In [1]: import numpy as np

In [2]: from numpy import linalg as LA

In [3]: np.set_printoptions(precision=2, suppress=True, linewidth=120)

In [4]: def rd(a):
   ...:     return np.round(a, 2) + 0
   ...: 

In [5]: M = np.loadtxt("sample19.csv", delimiter=",")

In [6]: print(M)
[[ 1.  0.  0.]
 [ 0. -2. -1.]
 [ 0.  3.  1.]]

In [7]: np.allclose(M, M.T)
Out[7]: False

In [8]: np.trace(M)
Out[8]: np.float64(0.0)

In [9]: x = np.array([-1, -1, 0])

In [10]: rhs = M @ x

In [11]: rhs
Out[11]: array([-1.,  2., -3.])

In [12]: rd(LA.solve(M, -3 * rhs))
Out[12]: array([3., 3., 0.])

In [13]: print(rd(LA.solve(M, M[:, 1])))
[0. 1. 0.]

In [14]: B = M / np.sqrt((M ** 2).mean(axis=1, keepdims=True))

In [15]: rd(LA.norm(B, axis=1))
Out[15]: array([1.73, 1.73, 1.73])

In [16]: print(rd(M - M.mean(axis=1, keepdims=True)))
[[ 0.67 -0.33 -0.33]
 [ 1.   -1.    0.  ]
 [-1.33  1.67 -0.33]]

In [17]: rng = np.random.default_rng(5800)

In [18]: B = M + rng.integers(-2, 3, (3, 1)) @ rng.integers(-2, 3, (1, 3))

In [19]: B
Out[19]: 
array([[ 2., -2.,  2.],
       [ 2., -6.,  3.],
       [ 2., -1.,  5.]])

In [20]: print(LA.matrix_rank(B - M, tol=1e-8))
1

In [21]: rd(LA.svd(B - M, compute_uv=False))
Out[21]: array([9., 0., 0.])

In [22]: print(rd(LA.eigvals(B).sum().real))
1.0

In [23]: print(rd(LA.det(B.T)))
-26.0

In [24]: rd(LA.eigvals(B))
Out[24]: array([ 5.45,  0.89, -5.34])

In [25]: print(np.einsum("ij,ji->", B, B))
59.0

In [26]: rd(LA.det(B[::-1]))
Out[26]: np.float64(26.0)

In [27]: rd(np.poly(B))
Out[27]: array([  1.,  -1., -29.,  26.])

In [28]: feats = np.loadtxt("w.csv", delimiter=",")

In [29]: print(feats)
[[-4. -1.  4. -5.  0.]
 [-1. -4. -1.  4. -5.]
 [ 4. -1. -4. -1.  4.]
 [-5.  4. -1. -4. -1.]
 [ 0. -5.  4. -1. -4.]]

In [30]: w, evecs = LA.eig(feats)

In [31]: rd(feats @ evecs[:, 0] - w[0] * evecs[:, 0])
Out[31]: array([0., 0., 0., 0., 0.])

In [32]: rd(np.prod(w))
Out[32]: np.float64(3968.0)

In [33]: rd(np.sort(LA.eigvals(LA.inv(feats))))
Out[33]: array([-0.65, -0.28, -0.1 , -0.09,  0.16])

In [34]: print(rd(np.sort(LA.eigvals(feats @ feats))))
[  2.33  12.62  41.24 109.67 118.13]

In [35]: Uu, sigma, Vt = LA.svd(feats, full_matrices=False)

In [36]: rd(Uu.T @ Uu)
Out[36]: 
array([[1., 0., 0., 0., 0.],
       [0., 1., 0., 0., 0.],
       [0., 0., 1., 0., 0.],
       [0., 0., 0., 1., 0.],
       [0., 0., 0., 0., 1.]])

In [37]: np.allclose(Uu * sigma @ Vt, feats)
Out[37]: True
